% python3 -q
>>> import numpy as np
>>> import numpy.linalg as la
>>> np.set_printoptions(precision=2, suppress=True, linewidth=100, floatmode="fixed")
>>> rd = lambda a: np.round(a, 2) + 0
>>> s = 5 * 0.9 ** np.arange(6)
>>> q, _ = la.qr(np.array([[-0.2, -0.1, 0.0, 1.0, -2.5, -1.8],
...     [-0.2, -1.1, 1.6, 1.1, 2.2, 0.4],
...     [-0.1, -1.1, -1.3, -1.0, -0.6, -0.8],
...     [0.7, -0.5, -0.4, 0.4, -0.4, -1.7],
...     [-0.3, -0.4, -0.2, -0.8, -0.4, -0.3],
...     [0.8, 1.4, 0.6, 0.1, 0.0, -0.1]]))
>>> rng = np.random.default_rng(868543)
>>> data = rng.normal(size=(28, 6)) * s @ q
>>> rd(data)
array([[  2.63,  -3.82,   1.94,  -5.53,  -2.34,  -1.09],
       [  2.93,   5.63,   0.24, -11.23,  -5.05,  -2.71],
       [ -0.87,  -4.42,  10.35,  -0.03,  -0.63,   2.35],
       [ -0.64,   5.17,  -0.58,   4.43,   2.69,   0.35],
       [ -5.58,  -3.36,   1.42,  -0.70,   2.77,  -0.28],
       [ -1.97,  -1.97,   2.65,   5.57,   5.81,  -1.44],
       [  3.13,  -0.28,  -3.30,   3.22,   3.36,  -0.98],
       [ -6.38,  -0.55,   3.19,  -0.86,  -2.32,  -0.97],
       [ -2.93,   3.90,  -2.77,   5.11,   0.33,   6.69],
       [  2.87,  -2.24,  -1.15,  -2.44,  -1.29,   7.55],
       [  0.69,  -0.19,   1.54,  -1.88,  -0.84,   0.07],
       [  5.95,  -1.84, -10.21,   4.01,   3.44,  -0.83],
       [ -0.20,  -2.50,  -6.12,   1.37,  -3.72,   0.43],
       [ -5.24,  -4.60,   1.34,   2.22,  -4.38,   2.73],
       [  6.69,   1.49,  -0.32,   0.38,   0.50,  -0.56],
       [  2.15,  -1.17,  -2.52,   0.02,   3.44,   1.13],
       [  5.24,   2.25,  -3.86,   2.03,   2.44,   2.91],
       [  1.99,  -1.33,  -1.30,   1.41,  -1.33,  -2.26],
       [ -3.57,   6.00,  -6.61,  -1.60,  -4.98,   4.17],
       [  0.10,   4.32,  -2.68,  -1.25,  -4.34,   2.93],
       [ -1.96,  -1.50,   0.26,  -4.66,  -0.27,  -1.72],
       [ -0.58,   3.47,   3.54,  -4.61,   0.02,  -1.77],
       [  0.40,   2.77,   3.66,   0.75,   8.24,   1.95],
       [  1.07,   4.32,  -2.05,  -3.47,  -3.09,   0.20],
       [  4.09,  -7.71,  -7.78,   1.85,   3.53,   3.47],
       [ -2.71,  -6.36,  -3.62,   5.58,   1.94,   3.11],
       [ -6.72,   1.98,  -1.20,  -4.55,  -0.84,  -1.32],
       [  1.00,  -4.13,   2.18,  -2.67,   7.25,  -0.05]])
>>> proj = data @ la.solve(data.T @ data, data.T)
>>> np.allclose(proj @ proj, proj)
True
>>> la.matrix_rank(np.eye(28) - proj)
np.int64(22)
>>> rd(np.diag(proj))
array([0.18, 0.36, 0.40, 0.18, 0.20, 0.18, 0.08, 0.13, 0.33, 0.43, 0.02, 0.31, 0.16, 0.24, 0.16,
       0.08, 0.16, 0.09, 0.34, 0.13, 0.12, 0.10, 0.36, 0.08, 0.37, 0.21, 0.30, 0.31])
